$ python -q
>>> import numpy as np
>>> import numpy.linalg as la
>>> np.set_printoptions(precision=3, suppress=True, linewidth=100, floatmode="fixed")
>>> mat = np.load("x.npy")
>>> print(mat)
[[1 2 1 2]
 [0 2 0 2]
 [1 2 1 2]
 [0 2 0 2]]
>>> rank = la.matrix_rank(mat)
>>> print(rank)
2
>>> null = la.svd(mat)[2][rank:].T
>>> print(np.round(null @ null.T, 3) + 0)
[[ 0.500  0.000 -0.500  0.000]
 [ 0.000  0.500  0.000 -0.500]
 [-0.500  0.000  0.500  0.000]
 [ 0.000 -0.500  0.000  0.500]]
>>> print(la.matrix_rank(mat.T @ mat), la.matrix_rank(mat @ mat.T))
2 2
>>> print(np.round(mat @ null, 3) + 0)
[[0.000 0.000]
 [0.000 0.000]
 [0.000 0.000]
 [0.000 0.000]]
>>> print([int(la.matrix_rank(np.delete(mat, i, axis=0))) for i in range(4)])
[2, 2, 2, 2]
>>> print([int(la.matrix_rank(mat[:, :j + 1])) for j in range(4)])
[1, 2, 2, 2]
>>> print(null.shape)
(4, 2)
>>> theta = np.radians(45)
>>> Rm = np.eye(4)
>>> Rm[3, 3] = Rm[2, 2] = np.cos(theta)
>>> Rm[3, 2], Rm[2, 3] = -np.sin(theta), np.sin(theta)
>>> print(Rm)
[[ 1.000  0.000  0.000  0.000]
 [ 0.000  1.000  0.000  0.000]
 [ 0.000  0.000  0.707  0.707]
 [ 0.000  0.000 -0.707  0.707]]
>>> A2 = mat @ Rm.T
>>> print(np.round(la.svd(mat, compute_uv=False), 3) + 0, np.round(la.svd(A2, compute_uv=False), 3) + 0)
[5.842 1.369 0.000 0.000] [5.842 1.369 0.000 0.000]
>>> print(np.allclose(mat @ mat.T, A2 @ A2.T))
True
>>> print(round(la.det(mat[::-1]), 3))
0.0
>>> print(np.einsum("ij,ji->", mat, mat))
20
>>> print(round(la.eigvals(mat).sum().real, 3))
6.0
>>> print(np.kron(np.eye(2, dtype=int), mat))
[[1 2 1 2 0 0 0 0]
 [0 2 0 2 0 0 0 0]
 [1 2 1 2 0 0 0 0]
 [0 2 0 2 0 0 0 0]
 [0 0 0 0 1 2 1 2]
 [0 0 0 0 0 2 0 2]
 [0 0 0 0 1 2 1 2]
 [0 0 0 0 0 2 0 2]]
>>> print(la.norm(mat, axis=0))
[1.414 4.000 1.414 4.000]
>>> print(np.round(la.norm(mat, 1), 3), np.round(la.norm(mat, np.inf), 3))
8.0 6.0
>>> print(round(float(la.norm(mat[0] - mat[1])), 3))
1.414
